In [1]: import numpy as np

In [2]: import numpy.linalg as la

In [3]: np.set_printoptions(precision=1, suppress=True, linewidth=160)

In [4]: arr = np.loadtxt("block7.csv", delimiter=",")

In [5]: arr
Out[5]: 
array([[-2., -4., -3., -3.,  1., -4.,  4.,  3., -2., -2.,  3.,  2., -2.,  0.],
       [ 0., -3., -1.,  5., -2., -3.,  2.,  4., -2.,  2.,  3., -4., -3.,  1.],
       [ 0.,  0.,  5.,  2.,  5., -5., -2.,  4., -2., -5., -3.,  3.,  2.,  0.],
       [ 0.,  0.,  0.,  2., -4.,  2., -2.,  4.,  5., -2., -4., -2., -1.,  0.],
       [ 0.,  0.,  0.,  0.,  3., -3., -4.,  5.,  0., -2.,  3.,  2.,  3.,  4.],
       [ 0.,  0.,  0.,  0.,  0.,  0.,  5.,  2.,  5., -2.,  4., -5.,  0., -1.],
       [ 0.,  0.,  0.,  0.,  0.,  0., -5.,  5., -4.,  0.,  5.,  2., -4.,  3.],
       [ 0.,  0.,  0.,  0.,  0.,  0.,  0.,  5.,  4.,  3.,  0., -5., -3., -2.],
       [ 0.,  0.,  0.,  0.,  0.,  0.,  0.,  0.,  3.,  3.,  3., -2.,  0., -5.],
       [ 0.,  0.,  0.,  0.,  0.,  0.,  0.,  0.,  0., -1.,  3.,  2.,  1.,  5.],
       [ 0.,  0.,  0.,  0.,  0.,  0.,  0.,  0.,  0.,  0., -1.,  3.,  3.,  4.],
       [ 0.,  0.,  0.,  0.,  0.,  0.,  0.,  0.,  0.,  0.,  0.,  4., -3., -5.],
       [ 0.,  0.,  0.,  0.,  0.,  0.,  0.,  0.,  0.,  0.,  0.,  0., -3.,  0.],
       [ 0.,  0.,  0.,  0.,  0.,  0.,  0.,  0.,  0.,  0.,  0.,  0.,  0., -1.]])

In [6]: left, sig, vt = la.svd(arr)

In [7]: V = vt[:(sig > 1e-8).sum()]

In [8]: rng = np.random.default_rng(269)

In [9]: x0 = arr[7] + 3 * arr[0] + rng.integers(2) * np.eye(14)[3]

In [10]: x0
Out[10]: array([ -6., -12.,  -9.,  -8.,   3., -12.,  12.,  14.,  -2.,  -3.,   9.,   1.,  -9.,  -2.])

In [11]: np.diag(V.T @ V)
Out[11]: array([0.3, 1. , 1. , 0.9, 0.9, 0.9, 1. , 1. , 1. , 1. , 1. , 1. , 1. , 1. ])

In [12]: la.matrix_rank(np.vstack([arr, x0]))
Out[12]: np.int64(14)

In [13]: np.allclose(V.T @ V @ x0, x0)
Out[13]: False

In [14]: la.matrix_rank(arr, rtol=0.1)
Out[14]: np.int64(10)

In [15]: la.cond(arr) > 100
Out[15]: np.True_

In [16]: [round(float(x), 1) for x in la.svd(arr, compute_uv=False)[:3]]
Out[16]: [17.3, 15.0, 12.0]

In [17]: np.argsort(-la.norm(arr, axis=0).round(6), kind="stable")[:3]
Out[17]: array([ 7, 11, 13])

In [18]: left, sig = la.svd(arr)
Traceback (most recent call last):
  Cell In[18], line 1
    left, sig = la.svd(arr)
ValueError: too many values to unpack (expected 2)


In [19]: left, sig, vt = la.svd(arr, full_matrices=False)

In [20]: np.allclose(left * sig @ vt, arr)
Out[20]: True

In [21]: np.round(np.abs(vt[0]), 1) + 0
Out[21]: array([0. , 0. , 0.1, 0. , 0.3, 0.3, 0.3, 0.2, 0.4, 0.3, 0. , 0.5, 0.2, 0.4])

In [22]: np.cumsum(sig ** 2) / np.sum(sig ** 2)
Out[22]: array([0.3, 0.5, 0.6, 0.7, 0.8, 0.9, 0.9, 1. , 1. , 1. , 1. , 1. , 1. , 1. ])

In [23]: np.round(sig / sig[0], 1) + 0
Out[23]: array([1. , 0.9, 0.7, 0.6, 0.6, 0.5, 0.4, 0.3, 0.3, 0.2, 0.1, 0.1, 0. , 0. ])

In [24]: sig.round(1) + 0
Out[24]: array([17.3, 15. , 12. , 10.6, 10.2,  8. ,  7.2,  4.9,  4.4,  3. ,  1.6,  1.2,  0. ,  0. ])

In [25]: (sig > 1e-8).sum()
Out[25]: np.int64(13)

In [26]: mat = np.load("out10.npy")

In [27]: mat
Out[27]: 
array([[ 3,  4,  5,  6,  7,  8,  9, 10],
       [11, 12, 13, 14, 15, 16, 17, 18],
       [19, 20, 21, 22, 23, 24, 25, 26],
       [27, 28, 29, 30, 31, 32, 33, 34],
       [35, 36, 37, 38, 39, 40, 41, 42],
       [43, 44, 45, 46, 47, 48, 49, 50],
       [51, 52, 53, 54, 55, 56, 57, 58],
       [59, 60, 61, 62, 63, 64, 65, 66],
       [67, 68, 69, 70, 71, 72, 73, 74]])

In [28]: rk = la.matrix_rank(mat)

In [29]: rk
Out[29]: np.int64(2)

In [30]: N = la.svd(mat)[2][rk:].T

In [31]: np.round(N @ N.T, 1) + 0
Out[31]: 
array([[ 0.6, -0.3, -0.3, -0.2, -0.1,  0. ,  0.1,  0.2],
       [-0.3,  0.7, -0.2, -0.2, -0.1,  0. ,  0. ,  0.1],
       [-0.3, -0.2,  0.8, -0.1, -0.1, -0.1,  0. ,  0. ],
       [-0.2, -0.2, -0.1,  0.9, -0.1, -0.1, -0.1, -0.1],
       [-0.1, -0.1, -0.1, -0.1,  0.9, -0.1, -0.2, -0.2],
       [ 0. ,  0. , -0.1, -0.1, -0.1,  0.8, -0.2, -0.2],
       [ 0.1,  0. ,  0. , -0.1, -0.2, -0.2,  0.7, -0.3],
       [ 0.2,  0.1,  0. , -0.1, -0.2, -0.2, -0.3,  0.6]])

In [32]: N.shape
Out[32]: (8, 6)

In [33]: [int(la.matrix_rank(np.delete(mat, i, axis=0))) for i in range(9)]
Out[33]: [2, 2, 2, 2, 2, 2, 2, 2, 2]

In [34]: la.matrix_rank(mat.T @ mat), la.matrix_rank(mat @ mat.T)
Out[34]: (np.int64(2), np.int64(2))
